$ python3 -q
>>> import numpy as np
>>> import numpy.linalg as la
>>> np.set_printoptions(precision=1, suppress=True, linewidth=120, sign=" ")
>>> tidy = lambda a: np.round(a, 1) + 0
>>> X = np.loadtxt("run17.csv", delimiter=",")
>>> X
array([[ 2. , -0.1, -6. ],
       [ 2.5,  0. , -8.2],
       [-1.9,  0.9,  3. ],
       [ 2.1, -0.2, -6.9],
       [ 0. ,  0.2, -1. ],
       [ 1.5,  0.1, -6. ],
       [ 1.1,  0.5, -5.1],
       [ 1.1,  0.2, -3.9],
       [ 1.9, -0.4, -5.1],
       [ 1.8, -0.9, -3. ],
       [ 1.5, -0.4, -3.1],
       [ 1.6,  0.4, -7. ],
       [-0.2,  0.7, -1.1],
       [ 0.6,  0. , -1.9],
       [ 2. ,  0.2, -8.1],
       [ 0.5, -0.4, -0.1],
       [ 0.2, -0.4, -0.1],
       [-2.3, -0.3,  9. ],
       [-2.3,  0.4,  6. ],
       [-1.3,  0.8,  0.9],
       [ 0.4, -0.3,  0.1],
       [ 1.8,  0.2, -6.1],
       [ 1.8, -1. , -3.2],
       [-2.3, -0.3,  9. ]])
>>> # rows 17 and 23 are equal
>>> theta = np.radians(180)
>>> R = np.eye(3)
>>> R[0, 0] = R[2, 2] = np.cos(theta)
>>> R[0, 2], R[2, 0] = -np.sin(theta), np.sin(theta)
>>> tidy(R)
array([[-1.,  0.,  0.],
       [ 0.,  1.,  0.],
       [ 0.,  0., -1.]])
>>> out = X @ R.T
>>> np.allclose(X @ X.T, out @ out.T)
True
>>> tidy(out)
array([[-2. , -0.1,  6. ],
       [-2.5,  0. ,  8.2],
       [ 1.9,  0.9, -3. ],
       [-2.1, -0.2,  6.9],
       [ 0. ,  0.2,  1. ],
       [-1.5,  0.1,  6. ],
       [-1.1,  0.5,  5.1],
       [-1.1,  0.2,  3.9],
       [-1.9, -0.4,  5.1],
       [-1.8, -0.9,  3. ],
       [-1.5, -0.4,  3.1],
       [-1.6,  0.4,  7. ],
       [ 0.2,  0.7,  1.1],
       [-0.6,  0. ,  1.9],
       [-2. ,  0.2,  8.1],
       [-0.5, -0.4,  0.1],
       [-0.2, -0.4,  0.1],
       [ 2.3, -0.3, -9. ],
       [ 2.3,  0.4, -6. ],
       [ 1.3,  0.8, -0.9],
       [-0.4, -0.3, -0.1],
       [-1.8,  0.2,  6.1],
       [-1.8, -1. ,  3.2],
       [ 2.3, -0.3, -9. ]])
>>> tidy(la.det(R)), np.trace(R)
(np.float64(1.0), np.float64(-1.0))
>>> np.allclose(la.norm(X, axis=1), la.norm(out, axis=1))
True
